>>> import numpy as np
>>> import numpy.linalg as la
>>> np.set_printoptions(suppress=True, linewidth=200)
>>> def tidy(a):
...     return np.round(a, 2) + 0
... 
>>> M = np.loadtxt("m.csv", delimiter=",")
>>> print(tidy(M))
[[ 0.82  0.12 -0.12 -0.35]
 [ 0.12  0.02 -0.02 -0.05]
 [-0.12 -0.02  0.02  0.05]
 [-0.35 -0.05  0.05  0.15]]
>>> rng = np.random.default_rng(2157)
>>> idx = rng.permutation(4)
>>> print(idx)
[3 1 2 0]
>>> other = M[idx][:, idx]
>>> print(tidy(other))
[[ 0.15 -0.05  0.05 -0.35]
 [-0.05  0.02 -0.02  0.12]
 [ 0.05 -0.02  0.02 -0.12]
 [-0.35  0.12 -0.12  0.82]]
>>> print(tidy(np.sort(np.abs(la.eigvals(other)))))
[0. 0. 0. 1.]
>>> print(np.trace(other))
1.0
>>> data = np.load("mat.npy")
>>> print(data)
[[0 0 1]
 [0 0 0]
 [1 0 0]]
>>> # equal to its transpose
>>> hat = np.triu(np.array([[9, 8, 6], [7, 1, 1], [4, 9, 3]]), 1) + np.eye(3)
>>> other = hat @ data @ la.inv(hat)
>>> print(np.trace(other), np.trace(data))
0.0 0
>>> print(other)
[[  6. -48.  13.]
 [  1.  -8.   2.]
 [  1.  -8.   2.]]
>>> print(tidy(la.det(other)))
0.0
>>> print(np.unique(data.round(6), axis=0).shape)
(3, 3)
>>> print(la.lstsq(data[:-1].T, data[-1])[2])
1
>>> print(tidy(data @ la.pinv(data) @ data))
[[0. 0. 1.]
 [0. 0. 0.]
 [1. 0. 0.]]
>>> print(np.allclose(data[:-1].T @ la.lstsq(data[:-1].T, data[-1])[0], data[-1]))
False
>>> arr = np.array([[-0.5, 0.5, 5.0], [0.9, 1.4, -6.0], [0.8, 1.9, 16.0]])
>>> print((arr - arr.T) / 2)
[[ 0.   -0.2   2.1 ]
 [ 0.2   0.   -3.95]
 [-2.1   3.95  0.  ]]
>>> arr.inv()
Traceback (most recent call last):
  File "<python-input-27>", line 1, in <module>
    arr.inv()
    ^^^^^^^
AttributeError: 'numpy.ndarray' object has no attribute 'inv'
>>> print(np.trace(arr))
16.9
>>> print(tidy(np.abs(la.eigvals(arr)).max()))
15.47
>>> print(np.allclose(arr, arr.T))
False
>>> basis = np.sign(np.array([[-2, 2, -1, 2], [0, 1, 0, -3], [2, 3, -2, 0], [-2, -2, -3, 3]]))
>>> other = (np.tril(basis, -1) + np.eye(4)) @ (np.triu(basis, 1) + np.eye(4))
>>> vals = np.array([3, 3, 2, 3])
>>> F = np.rint(other * vals @ la.inv(other)) + 0
>>> print(F)
[[ 2. -1.  1.  0.]
 [ 0.  3.  0.  0.]
 [ 0.  0.  3.  0.]
 [ 0.  0.  0.  3.]]
>>> vals, vecs = la.eig(F)
>>> print(tidy(np.sort(la.eigvals(F.T))))
[2. 3. 3. 3.]
>>> print(F @ vecs[:, 0] - vals[0] * vecs[:, 0])
[0. 0. 0. 0.]
>>> print(np.prod(vals))
54.0
>>> print(tidy(np.sort(la.eigvals(la.inv(F)))))
[0.33 0.33 0.33 0.5 ]
>>> blk = np.stack([F, 3 * F, F[::-1]])
>>> print(la.matrix_rank(blk.reshape(3, -1)))
2
>>> print(blk.shape)
(3, 4, 4)
>>> print(np.einsum("bij,cij->bc", blk, blk))
[[ 33.  99.   0.]
 [ 99. 297.   0.]
 [  0.   0.  33.]]
>>> print(la.matrix_rank(blk))
[4 4 4]
>>> print((blk @ F.T).shape)
(3, 4, 4)
>>> O = F.astype(float).copy()
>>> for j in range(4):
...     O[:, j] -= O[:, :j] @ (O[:, :j].T @ O[:, j])
...     O[:, j] /= la.norm(O[:, j])
... 
>>> print(O.T @ F)
[[ 2. -1.  1.  0.]
 [ 0.  3.  0.  0.]
 [ 0.  0.  3.  0.]
 [ 0.  0.  0.  3.]]
>>> print(O)
[[1. 0. 0. 0.]
 [0. 1. 0. 0.]
 [0. 0. 1. 0.]
 [0. 0. 0. 1.]]
>>> W = np.array([[2, 1, -1, 1, 1],
...     [-1, -1, 1, 2, 2],
...     [0, 0, -1, 2, 1],
...     [0, 1, 0, 1, 0]])
>>> b = np.array([2, 2, 1, 2, 2])
>>> H = np.maximum(F @ W + b, 0)
>>> print((H > 0).astype(int))
[[1 1 0 1 1]
 [0 0 1 1 1]
 [1 1 0 1 1]
 [1 1 1 1 1]]
>>> basis = np.array([[2, 3, 2], [2, 2, 1], [2, 0, 0], [3, 2, 0], [0, 3, 2]])
>>> print(W @ basis)
[[ 7 13  7]
 [ 4  5  1]
 [ 4  7  2]
 [ 5  4  1]]
>>> print((H @ basis).round(6).argmax(axis=1))
[1 1 1 1]
>>> X = np.load("a.npy")
>>> print(X)
[[-1.23 -0.14 -4.43 -2.94]
 [ 1.82 -1.26 -5.63 -1.72]
 [-0.45  6.26  2.46  4.06]]
>>> print(np.unravel_index(np.abs(X).argmax(), X.shape))
(np.int64(2), np.int64(1))
>>> print(tidy(np.diff(X, axis=0)))
[[ 3.05 -1.12 -1.2   1.22]
 [-2.27  7.52  8.09  5.78]]
>>> print(tidy(X - X[0]))
[[ 0.    0.    0.    0.  ]
 [ 3.05 -1.12 -1.2   1.22]
 [ 0.78  6.4   6.89  7.  ]]
>>> print(tidy(X.mean(axis=0)))
[ 0.05  1.62 -2.53 -0.2 ]
>>> print(X.shape)
(3, 4)
>>> W = np.array([[1, 3, 3, 0, 1, 0],
...     [1, 3, 3, 2, 0, 3],
...     [3, 3, 5, 3, 2, 5],
...     [5, 2, 0, 5, 5, 4]])
>>> b = np.array([2, 5, 5, 0, -2, 5])
>>> H = np.maximum(X @ W + b, 0)
>>> print(tidy(H))
[[ 0.    0.    0.    0.    0.    0.  ]
 [ 0.    0.    0.    0.    0.    0.  ]
 [35.49 37.93 34.73 40.2  22.77 52.32]]
>>> print(tidy((H > 0).mean(axis=0)))
[0.33 0.33 0.33 0.33 0.33 0.33]
>>> basis = np.array([[3, -1], [-2, 1], [-3, -2], [-3, 1], [-1, -3], [0, -2]])
>>> print(tidy(H @ basis))
[[   0.      0.  ]
 [   0.      0.  ]
 [-216.95 -199.77]]
>>> print((H @ basis).round(6).argmax(axis=1))
[0 0 1]
